% ipython --no-banner

In [1]: import numpy as np

In [2]: import numpy.linalg as la

In [3]: np.set_printoptions(precision=2, suppress=True, linewidth=200, floatmode="fixed")

In [4]: def tidy(a):
   ...:     return np.round(a, 2) + 0
   ...: 

In [5]: arr = np.cumsum(np.array([[-3, -1, -3],
   ...:     [0, 1, 1],
   ...:     [1, 1, 2],
   ...:     [3, 3, -2],
   ...:     [0, 2, -1],
   ...:     [-2, 1, 1],
   ...:     [-1, -2, -3],
   ...:     [-2, 1, 3],
   ...:     [-3, -3, 3],
   ...:     [1, 1, -3]]), axis=0)

In [6]: print(arr)
[[-3 -1 -3]
 [-3  0 -2]
 [-2  1  0]
 [ 1  4 -2]
 [ 1  6 -3]
 [-1  7 -2]
 [-2  5 -5]
 [-4  6 -2]
 [-7  3  1]
 [-6  4 -2]]

In [7]: cen = (arr - arr.mean(axis=0)) / arr.std(axis=0)

In [8]: print(tidy(cen.std(axis=0)))
[1.00 1.00 1.00]

In [9]: coef = la.lstsq(np.delete(cen, 0, axis=1), cen[:, 0])[0]

In [10]: print(tidy(coef))
[ 0.16 -0.40]

In [11]: cen = arr - arr.mean(axis=0)

In [12]: Uu, sigma, Vh = la.svd(cen, full_matrices=False)

In [13]: print(tidy(Vh[0] * np.sign(Vh[0, np.abs(Vh[0]).argmax()])))
[ 0.67  0.68 -0.28]

In [14]: print(tidy((sigma ** 2).sum() ** 2 / (sigma ** 4).sum()))
2.3

In [15]: lab = arr[:, 2] > np.median(arr[:, 2])

In [16]: u = arr[lab].mean(axis=0) - arr[~lab].mean(axis=0)

In [17]: print(((arr - arr.mean(axis=0)) @ u > 0).astype(int))
[1 1 1 0 0 0 0 0 1 1]

In [18]: cent = np.array([[-1.5, 1.4, -0.4, -0.5],
    ...:     [-0.4, 1.1, 0.8, -1.3],
    ...:     [3.2, 0.8, -0.5, -0.8]])

In [19]: rng = np.random.default_rng(47348)

In [20]: E = np.array([[-1, 1, -1],
    ...:     [-2, 2, 1],
    ...:     [1, -1, 2],
    ...:     [2, 2, -2],
    ...:     [-1, -2, -2],
    ...:     [-2, 1, -2],
    ...:     [-1, 2, -1],
    ...:     [1, 1, 2],
    ...:     [-1, 2, -2],
    ...:     [2, 2, -2],
    ...:     [-2, -2, -1],
    ...:     [0, -1, 2],
    ...:     [1, 1, -1],
    ...:     [-2, 1, 1],
    ...:     [0, -2, -2],
    ...:     [-1, 0, 2],
    ...:     [2, -2, 1],
    ...:     [2, -1, 2],
    ...:     [1, -1, -2],
    ...:     [1, 2, -1],
    ...:     [0, 1, 2],
    ...:     [2, -2, -2],
    ...:     [1, 0, -1],
    ...:     [-2, -1, 2],
    ...:     [-2, -1, -1],
    ...:     [2, 2, 1]]) @ cent + 0.02 * rng.normal(size=(26, 4))

In [21]: print(tidy(E))
[[ -2.12  -1.06   1.70   0.02]
 [  5.39   0.20   1.86  -2.41]
 [  5.31   1.86  -2.21  -0.77]
 [-10.20   3.40   1.78  -2.00]
 [ -4.11  -5.18  -0.22   4.69]
 [ -3.81  -3.31   2.60   1.27]
 [ -2.52  -0.01   2.47  -1.28]
 [  4.49   4.11  -0.60  -3.40]
 [ -5.72  -0.77   3.01  -0.47]
 [-10.17   3.38   1.81  -2.00]
 [  0.62  -5.82  -0.31   4.42]
 [  6.78   0.50  -1.81  -0.29]
 [ -5.09   1.71   0.94  -1.04]
 [  5.80  -0.88   1.10  -1.14]
 [ -5.62  -3.81  -0.60   4.22]
 [  7.92   0.22  -0.59  -1.11]
 [  1.02   1.43  -2.92   0.78]
 [  3.78   3.29  -2.63  -1.32]
 [ -7.50  -1.31  -0.19   2.40]
 [ -5.50   2.79   1.72  -2.31]
 [  6.00   2.70  -0.21  -2.93]
 [ -8.58  -1.02  -1.46   3.17]
 [ -4.68   0.62   0.11   0.31]
 [  9.82  -2.27  -0.99   0.70]
 [  0.19  -4.70   0.48   3.11]
 [ -0.61   5.81   0.31  -4.41]]

In [22]: cent = E[[8, 11]].astype(float)

In [23]: for _ in range(4):
    ...:     lab = la.norm(E[:, None] - cent, axis=-1).argmin(axis=1)
    ...:     cent = np.array([E[lab == j].mean(axis=0) for j in range(2)])
    ...: 

In [24]: print(lab)
[0 1 1 0 0 0 0 1 0 0 0 1 0 1 0 1 1 1 0 0 1 0 0 1 0 1]

In [25]: print(tidy(cent))
[[-4.99 -1.01  0.92  0.97]
 [ 5.06  1.54 -0.79 -1.48]]

In [26]: print(tidy(cent[1] - cent[0]))
[10.05  2.55 -1.71 -2.45]

In [27]: u = np.array([4, 2, 3, 6])

In [28]: v = np.array([3, 3, 0, 2, 3])

In [29]: J = np.outer(u, v)

In [30]: print(J)
[[12 12  0  8 12]
 [ 6  6  0  4  6]
 [ 9  9  0  6  9]
 [18 18  0 12 18]]

In [31]: rank = la.matrix_rank(J)

In [32]: print(rank)
1

In [33]: null = la.svd(J)[2][rank:].T

In [34]: print(np.allclose(J @ null, 0))
True

In [35]: print([int(la.matrix_rank(J[:, :j + 1])) for j in range(5)])
[1, 1, 1, 1, 1]

In [36]: Q, evecs = la.qr(arr[:, :2])[0], la.qr(arr[:, 2:])[0]

In [37]: sigma = la.svd(Q.T @ evecs, compute_uv=False)

In [38]: print(tidy(sigma))
[0.72]

In [39]: print(la.cond(J) > 100)
True

In [40]: print(la.matrix_rank(J, rtol=0.1))
1

In [41]: print(np.argsort(-la.norm(J, axis=0).round(6), kind="stable")[:3])
[0 1 4]

In [42]: data = np.load("case18.npy")

In [43]: print(data)
[[2 0 2 5]
 [0 0 0 0]
 [4 0 4 1]
 [2 0 5 0]]

In [44]: def softmax(z):
    ...:     e = np.exp(z - z.max(axis=-1, keepdims=True))
    ...:     return e / e.sum(axis=-1, keepdims=True)
    ...: 

In [45]: print(tidy(softmax(10 * J[0])))
[0.33 0.33 0.00 0.00 0.33]

In [46]: print(tidy(softmax(J[0])))
[0.33 0.33 0.00 0.01 0.33]

In [47]: print(softmax(J).sum(axis=1))
[1.00 1.00 1.00 1.00]

In [48]: att = J @ J.T / np.sqrt(5)

In [49]: print(softmax(att).round(6).argmax(axis=1))
[3 3 3 3]

In [50]: print(softmax(att)[0] @ J)
[18.00 18.00  0.00 12.00 18.00]

In [51]: feats = np.load("run15.npy")

In [52]: print(feats)
[[1.00 5.00 0.00 0.00 0.00]
 [5.00 2.00 5.00 0.00 0.00]
 [0.00 5.00 0.00 5.00 0.00]
 [0.00 0.00 5.00 2.00 5.00]
 [0.00 0.00 0.00 5.00 1.00]]

In [53]: lab = rng.permutation(5)

In [54]: print(lab)
[3 1 0 2 4]

In [55]: other = feats[lab][:, lab]

In [56]: print(other)
[[2.00 0.00 0.00 5.00 5.00]
 [0.00 2.00 5.00 5.00 0.00]
 [0.00 5.00 1.00 0.00 0.00]
 [5.00 5.00 0.00 0.00 0.00]
 [5.00 0.00 0.00 0.00 1.00]]

In [57]: print(tidy(la.det(other)), tidy(la.det(feats[lab])))
1150.0 1150.0

In [58]: print(tidy(np.sort(np.abs(la.eigvals(other)))))
[0.67 3.52 6.52 7.55 9.88]

In [59]: print(np.diag(other))
[2.00 2.00 1.00 0.00 1.00]

In [60]: x = np.array([3, 3, 2, 2, -2])

In [61]: rhs = feats @ x

In [62]: coef, lr = np.zeros(5), 1 / la.norm(feats, 2) ** 2

In [63]: for i in range(25):
    ...:     coef -= lr * feats.T @ (feats @ coef - rhs)
    ...:     if i % 5 == 0: print(i, round(la.norm(feats @ coef - rhs), 2))
    ...: 
0 12.82
5 3.43
10 1.76
15 0.98
20 0.63

In [64]: print(tidy(la.cond(feats)))
14.73

In [65]: print(tidy(coef))
[ 3.35  3.01  1.62  1.94 -1.57]

In [66]: vals, evecs = la.eig(feats)

In [67]: print(tidy(np.sort(la.eigvals(feats @ feats))))
[ 0.45 12.43 42.57 56.98 97.57]

In [68]: print(tidy(np.sort(la.eigvals(feats.T))))
[-7.55 -3.52  0.67  6.52  9.88]

In [69]: blk = np.stack([data, 2 * data, data[::-1]])

In [70]: print((blk @ data.T).shape)
(3, 4, 4)

In [71]: print(tidy(la.norm(blk, axis=(1, 2))))
[ 9.75 19.49  9.75]

In [72]: print(la.matrix_rank(blk))
[3 3 3]

In [73]: print(la.matrix_rank(blk.reshape(3, -1)))
2
